% python3 -q
>>> import numpy as np
>>> import numpy.linalg as la
>>> np.set_printoptions(precision=3, suppress=True, linewidth=140, legacy="1.25")
>>> def rd(a):
...     return np.round(a, 3) + 0
... 
>>> J = np.maximum(np.array([[4, 4, 1, 1],
...     [1, 2, 0, 1],
...     [1, 3, 2, 1],
...     [4, 0, 2, 3],
...     [5, 3, 3, 2],
...     [0, 0, 5, 3],
...     [1, 2, 0, 4],
...     [4, 5, 5, 1],
...     [2, 5, 0, 0],
...     [5, 0, 0, 5],
...     [3, 5, 1, 0],
...     [4, 1, 3, 1],
...     [3, 0, 0, 1],
...     [0, 4, 5, 2],
...     [0, 5, 5, 1],
...     [0, 4, 0, 4],
...     [2, 5, 0, 4],
...     [2, 5, 3, 5],
...     [0, 1, 3, 3],
...     [0, 0, 0, 3],
...     [0, 5, 4, 0],
...     [5, 5, 3, 1],
...     [3, 2, 3, 1],
...     [0, 1, 2, 3],
...     [5, 0, 4, 5],
...     [3, 1, 0, 2],
...     [1, 4, 2, 4],
...     [5, 4, 5, 2],
...     [3, 3, 3, 4]]) @ np.array([[2, -3, -4, -4, -9],
...     [4, 1, -9, 9, -8],
...     [0, -9, -3, -2, 9],
...     [6, 4, -1, 2, -3]]) + np.array([3, 3, -2, 0, 1]), 0)
>>> J
array([[33,  0,  0, 20,  0],
       [19,  6,  0, 16,  0],
       [23,  0,  0, 21,  0],
       [29,  0,  0,  0,  0],
       [37,  0,  0,  5,  0],
       [21,  0,  0,  0, 37],
       [37, 18,  0, 22,  0],
       [37,  0,  0, 21,  0],
       [27,  2,  0, 37,  0],
       [43,  8,  0,  0,  0],
       [29,  0,  0, 31,  0],
       [21,  0,  0,  0,  0],
       [15,  0,  0,  0,  0],
       [31,  0,  0, 30,  8],
       [29,  0,  0, 37,  3],
       [43, 23,  0, 44,  0],
       [51, 18,  0, 45,  0],
       [57,  0,  0, 41,  0],
       [25,  0,  0,  9, 11],
       [21, 15,  0,  6,  0],
       [23,  0,  0, 37,  0],
       [39,  0,  0, 21,  0],
       [23,  0,  0,  2,  0],
       [25,  0,  0, 11,  2],
       [43,  0,  0,  0,  0],
       [25,  3,  0,  1,  0],
       [45,  2,  0, 36,  0],
       [41,  0,  0, 10,  0],
       [45,  0,  0, 17,  0]])
>>> # rank 4
>>> x0 = np.array([6, 2, 4, 7, 9])
>>> h1 = np.maximum(J @ x0, 0)
>>> print(h1)
[338 238 285 174 257 459 412 369 425 274 391 126  90 468 460 612 657 629 312 198 397 381 152 245 258 163 526 316 389]
>>> np.flatnonzero(h1 > 1e-9)
array([ 0,  1,  2,  3,  4,  5,  6,  7,  8,  9, 10, 11, 12, 13, 14, 15, 16, 17, 18, 19, 20, 21, 22, 23, 24, 25, 26, 27, 28])
>>> np.maximum(J @ (3 * x0), 0)
array([1014,  714,  855,  522,  771, 1377, 1236, 1107, 1275,  822, 1173,  378,  270, 1404, 1380, 1836, 1971, 1887,  936,  594, 1191, 1143,
        456,  735,  774,  489, 1578,  948, 1167])
>>> np.maximum(J @ x0, 0) - np.maximum(-J @ x0, 0)
array([338, 238, 285, 174, 257, 459, 412, 369, 425, 274, 391, 126,  90, 468, 460, 612, 657, 629, 312, 198, 397, 381, 152, 245, 258, 163,
       526, 316, 389])
